$ ipython --no-banner

In [1]: import numpy as np

In [2]: import numpy.linalg as la

In [3]: np.set_printoptions(suppress=True, linewidth=100)

In [4]: feats = np.load("m.npy")

In [5]: print(feats.round(2) + 0)
[[ 18.   -12.    20.    10.  ]
 [ 17.11 -11.49  18.82   9.54]
 [ 15.26 -10.41  16.39   8.58]
 [ 12.79  -8.92  13.22   7.32]
 [  9.24  -6.66   8.84   5.56]
 [  6.82  -5.03   6.01   4.38]
 [  3.34  -2.5    2.35   2.66]
 [  2.27  -1.66   1.38   2.09]
 [  2.08  -1.51   1.22   1.98]
 [  0.61  -0.35   0.19   0.94]
 [  0.37  -0.17   0.09   0.68]
 [ -0.12  -0.11   0.02  -0.61]
 [ -0.15  -0.44   0.03  -1.35]
 [ -0.12  -0.81  -0.01  -1.97]
 [ -0.03  -1.91  -0.38  -3.54]
 [ -0.01  -2.32  -0.58  -4.09]
 [  0.    -2.69  -0.8   -4.59]
 [ -0.39  -6.85  -4.62 -10.27]
 [ -0.85  -8.74  -7.03 -13.  ]
 [ -1.    -9.24  -7.73 -13.75]]

In [6]: out = feats / np.sqrt((feats ** 2).mean(axis=1, keepdims=True))

In [7]: print(np.round(la.norm(out, axis=1), 2))
[2. 2. 2. 2. 2. 2. 2. 2. 2. 2. 2. 2. 2. 2. 2. 2. 2. 2. 2. 2.]

In [8]: left, sigma, VT = la.svd(feats)

In [9]: print(np.argmax(sigma[:-1] / (sigma[1:] + 1e-6)) + 1)
3

In [10]: out = left[:, :3] @ np.diag(sigma[:3]) @ VT[:3]

In [11]: print(la.matrix_rank(out))
3

In [12]: print(round(np.abs(feats - out).max(), 2))
0.0

In [13]: print(np.round(la.norm(feats - out) / la.norm(feats), 2))
0.0

In [14]: print(round(float(la.norm(feats - out, 2)), 2), np.round(sigma[3], 2))
0.0 0.0
